% ipython --no-banner

In [1]: import numpy as np

In [2]: np.set_printoptions(precision=1, suppress=True, linewidth=160, floatmode="fixed")

In [3]: def tidy(a):
   ...:     return np.round(a, 1) + 0
   ...: 

In [4]: E = np.load("block17.npy")

In [5]: tidy(E)
Out[5]: 
array([[ 7.4,  7.4, -9.0],
       [ 7.0,  7.0, -8.5],
       [ 6.9,  6.9, -8.2],
       [ 6.7,  6.7, -8.0],
       [ 6.1,  6.1, -7.1],
       [ 4.1,  4.1, -4.4],
       [ 3.9,  3.9, -4.1],
       [ 3.3,  3.3, -3.4],
       [ 3.1,  3.1, -3.1],
       [ 2.7,  2.7, -2.8],
       [ 2.6,  2.6, -2.6],
       [ 2.0,  2.0, -2.0],
       [ 0.9,  0.9, -1.0],
       [ 0.9,  0.9, -1.0],
       [ 0.5,  0.5, -0.6],
       [ 0.4,  0.4, -0.6],
       [ 0.3,  0.3, -0.4],
       [ 0.3,  0.3, -0.4],
       [ 0.1,  0.1, -0.3],
       [ 0.1,  0.1, -0.2],
       [ 0.0,  0.0,  0.0],
       [ 0.0,  0.0,  0.1],
       [ 0.1,  0.1,  0.2],
       [ 0.4,  0.4,  0.6],
       [ 0.5,  0.5,  0.6],
       [ 0.7,  0.7,  0.8],
       [ 0.9,  0.9,  1.0],
       [ 1.4,  1.4,  1.4],
       [ 1.8,  1.8,  1.8],
       [ 1.9,  1.9,  1.9],
       [ 2.4,  2.4,  2.4],
       [ 3.3,  3.3,  3.4],
       [ 3.7,  3.7,  3.8],
       [ 3.8,  3.8,  4.0],
       [ 3.8,  3.8,  4.0],
       [ 4.8,  4.8,  5.3],
       [ 5.5,  5.5,  6.3],
       [ 5.9,  5.9,  6.8],
       [ 6.2,  6.2,  7.3],
       [ 6.6,  6.6,  7.9],
       [ 7.6,  7.6,  9.3]])

In [6]: Xs = E - E.mean(axis=0)

In [7]: V = np.linalg.svd(Xs)[2][:2]

In [8]: M2 = Xs - Xs @ V.T @ V

In [9]: tidy(np.linalg.norm(M2) / np.linalg.norm(Xs))
Out[9]: np.float64(0.0)

In [10]: tidy(np.cov(Xs @ V.T, rowvar=False))
Out[10]: 
array([[20.1,  0.0],
       [ 0.0, 12.5]])

In [11]: tidy(np.diag(V.T @ V))
Out[11]: array([0.5, 0.5, 1.0])

In [12]: np.linalg.norm(M2, axis=1).round(6).argmax()
Out[12]: np.int64(0)
